$ ipython --no-banner

In [1]: import numpy as np

In [2]: from numpy import linalg as LA

In [3]: np.set_printoptions(precision=2, suppress=True, linewidth=140, floatmode="fixed")

In [4]: rd = lambda a: np.round(a, 2) + 0

In [5]: A = np.array([[-1, 3, 3], [3, -5, 1], [-4, 5, 3]])

In [6]: gram = A.T @ A

In [7]: np.diag(gram)
Out[7]: array([26, 59, 19])

In [8]: gram
Out[8]: 
array([[ 26, -38, -12],
       [-38,  59,  19],
       [-12,  19,  19]])

In [9]: np.allclose(gram, gram.T)
Out[9]: True

In [10]: np.trace(gram), (A ** 2).sum()
Out[10]: (np.int64(104), np.int64(104))

In [11]: (A @ A.T).shape
Out[11]: (3, 3)

In [12]: Q = A.astype(float).copy()

In [13]: for j in range(3):
    ...:     Q[:, j] -= Q[:, :j] @ (Q[:, :j].T @ Q[:, j])
    ...:     Q[:, j] /= LA.norm(Q[:, j])
    ...: 

In [14]: rd(Q.T @ Q)
Out[14]: 
array([[1.00, 0.00, 0.00],
       [0.00, 1.00, 0.00],
       [0.00, 0.00, 1.00]])

In [15]: rng = np.random.default_rng(580)

In [16]: idx = rng.permutation(3)

In [17]: out = A[:, idx] * rng.choice([-1, 1], 3)

In [18]: out
Out[18]: 
array([[ 3,  1,  3],
       [-5, -3,  1],
       [ 5,  4,  3]])

In [19]: U, _, VT = LA.svd(A.T @ out)

In [20]: rd(U @ VT)
Out[20]: 
array([[ 0.00, -1.00,  0.00],
       [ 1.00,  0.00,  0.00],
       [ 0.00,  0.00,  1.00]])

In [21]: idx
Out[21]: array([1, 0, 2])

In [22]: vec = np.array([5, -2, -2])

In [23]: h1 = np.maximum(A @ vec, 0)

In [24]: A.T @ h1
Out[24]: array([  69, -115,   23])

In [25]: np.flatnonzero(h1 > 1e-9)
Out[25]: array([1])

In [26]: np.maximum(A @ (3 * vec), 0)
Out[26]: array([ 0, 69,  0])

In [27]: np.maximum(A @ vec, 0) - np.maximum(-A @ vec, 0)
Out[27]: array([-17,  23, -36])

In [28]: h1
Out[28]: array([ 0, 23,  0])

In [29]: J = np.load("mat.npy")

In [30]: J
Out[30]: 
array([[ 3,  0,  1, -2, -1],
       [ 0,  3,  8, -3,  8],
       [ 5,  1, -5,  6,  5],
       [ 4, -3, -3,  3,  5],
       [ 3,  3,  3,  0,  4],
       [ 4,  4, -1,  1, -1],
       [ 3,  0,  1, -2, -1],
       [ 0,  0,  0,  0,  0],
       [ 0,  3,  8, -3,  8],
       [ 3,  3,  3,  0,  4],
       [ 5,  1, -5,  6,  5],
       [ 3,  3,  3,  0,  4],
       [ 3,  3,  3,  0,  4],
       [-3,  0,  5, -3,  4]])

In [31]: # rows 0 and 6 are equal

In [32]: dist = LA.norm(J[:, None] - J[None], axis=-1)

In [33]: np.unravel_index(dist.round(6).argmax(), dist.shape)
Out[33]: (np.int64(1), np.int64(2))

In [34]: (dist + 1e9 * np.eye(14)).round(6).argmin(axis=1)
Out[34]: array([ 6,  8, 10,  2,  9,  0,  0,  0,  1,  4,  2,  4,  4,  1])

In [35]: rd(LA.norm(J, axis=1))
Out[35]: array([ 3.87, 12.08, 10.58,  8.25,  6.56,  5.92,  3.87,  0.00, 12.08,  6.56, 10.58,  6.56,  6.56,  7.68])
